% ipython --no-banner

In [1]: import numpy as np

In [2]: np.set_printoptions(precision=2, suppress=True, linewidth=120)

In [3]: F = np.load("a.npy")

In [4]: print(F)
[[ 0.82 -0.27 -0.27]
 [-0.27  0.09  0.09]
 [-0.27  0.09  0.09]]

In [5]: out = F / np.linalg.norm(F, axis=1, keepdims=True)

In [6]: cov = out @ out.T

In [7]: print(cov)
[[ 1. -1. -1.]
 [-1.  1.  1.]
 [-1.  1.  1.]]

In [8]: print(np.argwhere(np.triu(np.abs(cov) > 0.95, 1)))
[[0 1]
 [0 2]
 [1 2]]

In [9]: left, s, Vh = np.linalg.svd(F)

In [10]: vecs = Vh[:(s > 1e-8).sum()]

In [11]: rng = np.random.default_rng(49)

In [12]: x = F[0] + 4 * F[2] + rng.integers(2) * np.eye(3)[0]

In [13]: print(x)
[-0.27  0.09  0.09]

In [14]: print(np.allclose(vecs.T @ vecs @ x, x))
True

In [15]: rk = np.linalg.matrix_rank(F)

In [16]: print(rk)
1

In [17]: N = np.linalg.svd(F)[2][rk:].T

In [18]: print(np.round(F @ N, 2) + 0)
[[0. 0.]
 [0. 0.]
 [0. 0.]]

In [19]: print(N.shape)
(3, 2)

In [20]: print(np.allclose(F @ N, 0))
True

In [21]: print(N @ N.T)
[[ 0.18  0.27  0.27]
 [ 0.27  0.91 -0.09]
 [ 0.27 -0.09  0.91]]

In [22]: x = np.array([0, -2, 3])

In [23]: print(F @ x)
[-0.27  0.09  0.09]

In [24]: print(np.linalg.eigvalsh(2 * F - np.eye(3)))
[-1. -1.  1.]

In [25]: print(np.eye(3) - F)
[[ 0.18  0.27  0.27]
 [ 0.27  0.91 -0.09]
 [ 0.27 -0.09  0.91]]

In [26]: print(F @ F @ x)
[-0.27  0.09  0.09]

In [27]: print(np.round(np.trace(np.linalg.pinv(F) @ F), 2))
1.0

In [28]: print(np.allclose(F[:-1].T @ np.linalg.lstsq(F[:-1].T, F[-1])[0], F[-1]))
True

In [29]: print(np.linalg.lstsq(F[:-1].T, F[-1])[2])
1

In [30]: print(np.unique(F.round(6), axis=0).shape)
(2, 3)

In [31]: print(F @ np.linalg.pinv(F) @ F)
[[ 0.82 -0.27 -0.27]
 [-0.27  0.09  0.09]
 [-0.27  0.09  0.09]]

In [32]: M = np.load("out7.npy")

In [33]: print(M)
[[-0.67  0.32 -0.67]
 [ 0.06 -0.88 -0.48]
 [-0.74 -0.36  0.57]]

In [34]: print(np.round(np.trace(M), 2))
-0.98

In [35]: M.inv()
AttributeError: 'numpy.ndarray' object has no attribute 'inv'


In [36]: print(np.sort(np.abs(np.linalg.eigvals(M))))
[1. 1. 1.]

In [37]: print(np.round(np.abs(np.linalg.eigvals(M)).max(), 2))
1.0

In [38]: print(np.allclose(M @ M.T, M.T @ M))
True

In [39]: print(round(float(np.linalg.det(M)), 2))
1.0

In [40]: print(np.linalg.matrix_power(M, 2))
[[ 0.97 -0.25 -0.08]
 [ 0.26  0.96  0.1 ]
 [ 0.05 -0.12  0.99]]
